% python3 -q
>>> import numpy as np
>>> from numpy import linalg as LA
>>> np.set_printoptions(precision=2, suppress=True, linewidth=140)
>>> arr = np.loadtxt("m.csv", delimiter=",")
>>> arr
array([[ 0.1 , -0.14,  0.14, -0.23],
       [-0.14,  0.2 , -0.2 ,  0.32],
       [ 0.14, -0.2 ,  0.2 , -0.32],
       [-0.23,  0.32, -0.32,  0.5 ]])
>>> np.round(LA.eigvals(arr), 2) + 0
array([0., 1., 0., 0.])
>>> np.round(np.poly(arr), 2) + 0
array([ 1., -1.,  0.,  0.,  0.])
>>> np.round(LA.det(arr[::-1]), 2)
np.float64(-0.0)
>>> round(LA.eigvals(arr).sum().real, 2)
np.float64(1.0)
>>> np.kron(np.eye(2, dtype=int), arr)
array([[ 0.1 , -0.14,  0.14, -0.23,  0.  , -0.  ,  0.  , -0.  ],
       [-0.14,  0.2 , -0.2 ,  0.32, -0.  ,  0.  , -0.  ,  0.  ],
       [ 0.14, -0.2 ,  0.2 , -0.32,  0.  , -0.  ,  0.  , -0.  ],
       [-0.23,  0.32, -0.32,  0.5 , -0.  ,  0.  , -0.  ,  0.  ],
       [ 0.  , -0.  ,  0.  , -0.  ,  0.1 , -0.14,  0.14, -0.23],
       [-0.  ,  0.  , -0.  ,  0.  , -0.14,  0.2 , -0.2 ,  0.32],
       [ 0.  , -0.  ,  0.  , -0.  ,  0.14, -0.2 ,  0.2 , -0.32],
       [-0.  ,  0.  , -0.  ,  0.  , -0.23,  0.32, -0.32,  0.5 ]])
>>> E = np.array([[1, 1, -2],
...     [2, -1, -3],
...     [2, -1, -1],
...     [3, -3, 1],
...     [-2, 1, 2],
...     [1, -2, -2],
...     [2, -3, 0],
...     [-2, 1, -3]])
>>> E[-1] = E[0] + 4 * E[1]
>>> E
array([[  1,   1,  -2],
       [  2,  -1,  -3],
       [  2,  -1,  -1],
       [  3,  -3,   1],
       [ -2,   1,   2],
       [  1,  -2,  -2],
       [  2,  -3,   0],
       [  9,  -3, -14]])
>>> proj = E @ LA.solve(E.T @ E, E.T)
>>> np.allclose(proj @ proj, proj)
True
>>> np.round(LA.eigvalsh(proj), 2) + 0
array([0., 0., 0., 0., 0., 1., 1., 1.])
>>> round(float(np.trace(proj)), 2)
3.0
>>> LA.matrix_rank(np.eye(8) - proj)
np.int64(5)
>>> vec = np.array([-1, 1, -1])
>>> rhs = E @ vec
>>> np.round(LA.pinv(E) @ E, 2) + 0
array([[1., 0., 0.],
       [0., 1., 0.],
       [0., 0., 1.]])
>>> rhs
array([ 2,  0, -2, -7,  1, -1, -5,  2])
>>> LA.solve(E.T @ E, E.T @ rhs)
array([-1.,  1., -1.])
>>> rng = np.random.default_rng(425)
>>> rhs = rhs + 0.3 * rng.normal(size=8)
>>> rhs
array([ 2.53, -0.18, -1.76, -7.25,  0.68, -0.8 , -5.33,  2.14])
>>> b, *_ = LA.lstsq(E, rhs)
>>> b.round()
array([-1.,  1., -1.])
>>> b
array([-0.95,  1.12, -1.01])
>>> [round(float(LA.norm(LA.solve(E.T @ E + lam * np.eye(3), E.T @ rhs))), 2) for lam in (0, 1, 10, 100)]
[1.78, 1.71, 1.33, 0.42]
>>> np.round(LA.norm(rhs - E @ b), 2)
np.float64(0.68)
>>> M2 = np.c_[E[:, :1] @ np.array([[1]]), np.array([4, 5, 2, 8, 2, 2, 7, 2])]
>>> M2
array([[ 1,  4],
       [ 2,  5],
       [ 2,  2],
       [ 3,  8],
       [-2,  2],
       [ 1,  2],
       [ 2,  7],
       [ 9,  2]])
>>> LA.norm(LA.qr(E)[0].T @ M2, axis=0) ** 2 / ((M2 ** 2).sum(axis=0) + 1e-12)
array([1.  , 0.63])
>>> W0 = np.load("data.npy")
>>> W0
array([[9, 0, 9, 9],
       [0, 0, 0, 0],
       [9, 0, 9, 9],
       [9, 0, 9, 9]])
>>> # row 2 repeats row 0
>>> ev, vecs = LA.eigh(W0)
>>> vec = np.array([-2, -2, 2, -3])
>>> (np.sign(vecs[:, -1].round(6)) == np.sign(vecs[0, -1].round(6))).astype(int)
array([1, 0, 1, 1])
>>> M2 = np.array([[-0.7, -0.6],
...     [0.8, -1.9],
...     [-0.3, 0.2],
...     [-0.5, -0.9],
...     [0.7, -0.8],
...     [-1.7, 1.2]])
>>> W2 = np.array([[-0.8, -0.1, -2.9, -1.0], [1.2, 0.6, -0.6, 0.6]])
>>> X = M2 @ W2
>>> X
array([[-0.16, -0.29,  2.39,  0.34],
       [-2.92, -1.22, -1.18, -1.94],
       [ 0.48,  0.15,  0.75,  0.42],
       [-0.68, -0.49,  1.99, -0.04],
       [-1.52, -0.55, -1.55, -1.18],
       [ 2.8 ,  0.89,  4.21,  2.42]])
>>> th = np.radians(15)
>>> r_ = np.eye(4)
>>> r_[1, 1] = r_[0, 0] = np.cos(th)
>>> r_[1, 0], r_[0, 1] = -np.sin(th), np.sin(th)
>>> r_
array([[ 0.97,  0.26,  0.  ,  0.  ],
       [-0.26,  0.97,  0.  ,  0.  ],
       [ 0.  ,  0.  ,  1.  ,  0.  ],
       [ 0.  ,  0.  ,  0.  ,  1.  ]])
>>> M2 = X @ r_.T
>>> M2
array([[-0.23, -0.24,  2.39,  0.34],
       [-3.14, -0.42, -1.18, -1.94],
       [ 0.5 ,  0.02,  0.75,  0.42],
       [-0.78, -0.3 ,  1.99, -0.04],
       [-1.61, -0.14, -1.55, -1.18],
       [ 2.93,  0.13,  4.21,  2.42]])
>>> Q, _ = LA.qr(np.array([[0.0, 0.2, -1.2], [-0.9, -2.1, 0.8], [0.4, 1.1, -0.1]]))
>>> data = -2 * Q
>>> data
array([[-0.  ,  1.59,  1.21],
       [-1.83,  0.49, -0.65],
       [ 0.81,  1.11, -1.45]])
>>> lab = rng.permutation(3)
>>> M2 = data[:, lab] * rng.choice([-1, 1], 3)
>>> M2
array([[ 0.  ,  1.59,  1.21],
       [ 1.83,  0.49, -0.65],
       [-0.81,  1.11, -1.45]])
>>> U, _, vt = LA.svd(data.T @ M2)
>>> np.round(U @ vt, 2) + 0
array([[-1.,  0.,  0.],
       [ 0.,  1.,  0.],
       [ 0.,  0.,  1.]])
>>> lab
array([0, 1, 2])
>>> LA.norm(data, axis=0)
array([2., 2., 2.])
>>> round(LA.norm(data, 1), 2), np.round(LA.norm(data, np.inf), 2)
(np.float64(3.31), np.float64(3.37))
>>> round(float(LA.norm(data) ** 2 / LA.norm(data, 2) ** 2), 2)
3.0
>>> np.round(data[2] @ data[1], 2)
np.float64(-0.0)
